>>> import numpy as np
>>> import numpy.linalg as la
>>> np.set_printoptions(precision=2, suppress=True, linewidth=100)
>>> data = 0.5 ** np.abs(np.subtract.outer(np.arange(8), np.arange(8)))
>>> data
array([[1.  , 0.5 , 0.25, 0.12, 0.06, 0.03, 0.02, 0.01],
       [0.5 , 1.  , 0.5 , 0.25, 0.12, 0.06, 0.03, 0.02],
       [0.25, 0.5 , 1.  , 0.5 , 0.25, 0.12, 0.06, 0.03],
       [0.12, 0.25, 0.5 , 1.  , 0.5 , 0.25, 0.12, 0.06],
       [0.06, 0.12, 0.25, 0.5 , 1.  , 0.5 , 0.25, 0.12],
       [0.03, 0.06, 0.12, 0.25, 0.5 , 1.  , 0.5 , 0.25],
       [0.02, 0.03, 0.06, 0.12, 0.25, 0.5 , 1.  , 0.5 ],
       [0.01, 0.02, 0.03, 0.06, 0.12, 0.25, 0.5 , 1.  ]])
>>> M2 = np.array([[-1, -2, -2],
...     [-3, -3, 2],
...     [-2, 2, 3],
...     [0, 2, 2],
...     [0, 3, 0],
...     [2, -2, 3],
...     [1, 2, 0],
...     [-1, -3, -1]])
>>> la.matrix_rank(data @ M2)
np.int64(3)
>>> np.einsum("ij,ij->i", data, data)
array([1.33, 1.58, 1.65, 1.66, 1.66, 1.65, 1.58, 1.33])
>>> np.allclose(data @ data.T, data.T @ data)
True
>>> np.round(np.abs(la.eigvals(data)).max(), 2)
np.float64(2.57)
>>> x = np.array([-2, -2, -2, -5, -3, -5, 3, -3])
>>> y = data @ x
>>> y
array([-4.45, -5.89, -7.28, -9.31, -8.5 , -7.44, -2.59, -3.55])
>>> la.solve(data, 4 * y)
array([ -8.,  -8.,  -8., -20., -12., -20.,  12., -12.])
>>> la.solve(data, y + data[:, 1])
array([-2., -1., -2., -5., -3., -5.,  3., -3.])
>>> la.solve(data, data[:, 4])
array([0., 0., 0., 0., 1., 0., 0., 0.])
>>> la.solve(data, y)
array([-2., -2., -2., -5., -3., -5.,  3., -3.])
>>> la.solve(data.T, data[2])
array([0., 0., 1., 0., 0., 0., 0., 0.])
>>> feats = np.load("dump.npy")
>>> feats
array([[ 0., -3.,  5.,  3., -4., -3.,  0.,  0.,  0.],
       [ 1., -5.,  0., -1., -2.,  3.,  0.,  0.,  0.],
       [-2.,  1., -5.,  1., -3.,  5.,  0.,  0.,  0.],
       [-4., -5., -3.,  5.,  4., -1.,  0.,  0.,  0.],
       [-5., -1.,  3.,  4., -3.,  2.,  0.,  0.,  0.],
       [ 5., -1.,  2.,  2.,  2., -1.,  0.,  0.,  0.],
       [ 0.,  0.,  0.,  0.,  0.,  0.,  2.,  4.,  1.],
       [ 0.,  0.,  0.,  0.,  0.,  0.,  3.,  4.,  2.],
       [ 0.,  0.,  0.,  0.,  0.,  0.,  3.,  2.,  0.]])
>>> r0 = np.array([-9, -6, 0, 2, -1, -4, 2, -2, -5])
>>> M2 = feats + np.outer(r0, np.eye(9)[2])
>>> la.matrix_rank(M2 - feats)
np.int64(1)
>>> M2
array([[ 0., -3., -4.,  3., -4., -3.,  0.,  0.,  0.],
       [ 1., -5., -6., -1., -2.,  3.,  0.,  0.,  0.],
       [-2.,  1., -5.,  1., -3.,  5.,  0.,  0.,  0.],
       [-4., -5., -1.,  5.,  4., -1.,  0.,  0.,  0.],
       [-5., -1.,  2.,  4., -3.,  2.,  0.,  0.,  0.],
       [ 5., -1., -2.,  2.,  2., -1.,  0.,  0.,  0.],
       [ 0.,  0.,  2.,  0.,  0.,  0.,  2.,  4.,  1.],
       [ 0.,  0., -2.,  0.,  0.,  0.,  3.,  4.,  2.],
       [ 0.,  0., -5.,  0.,  0.,  0.,  3.,  2.,  0.]])
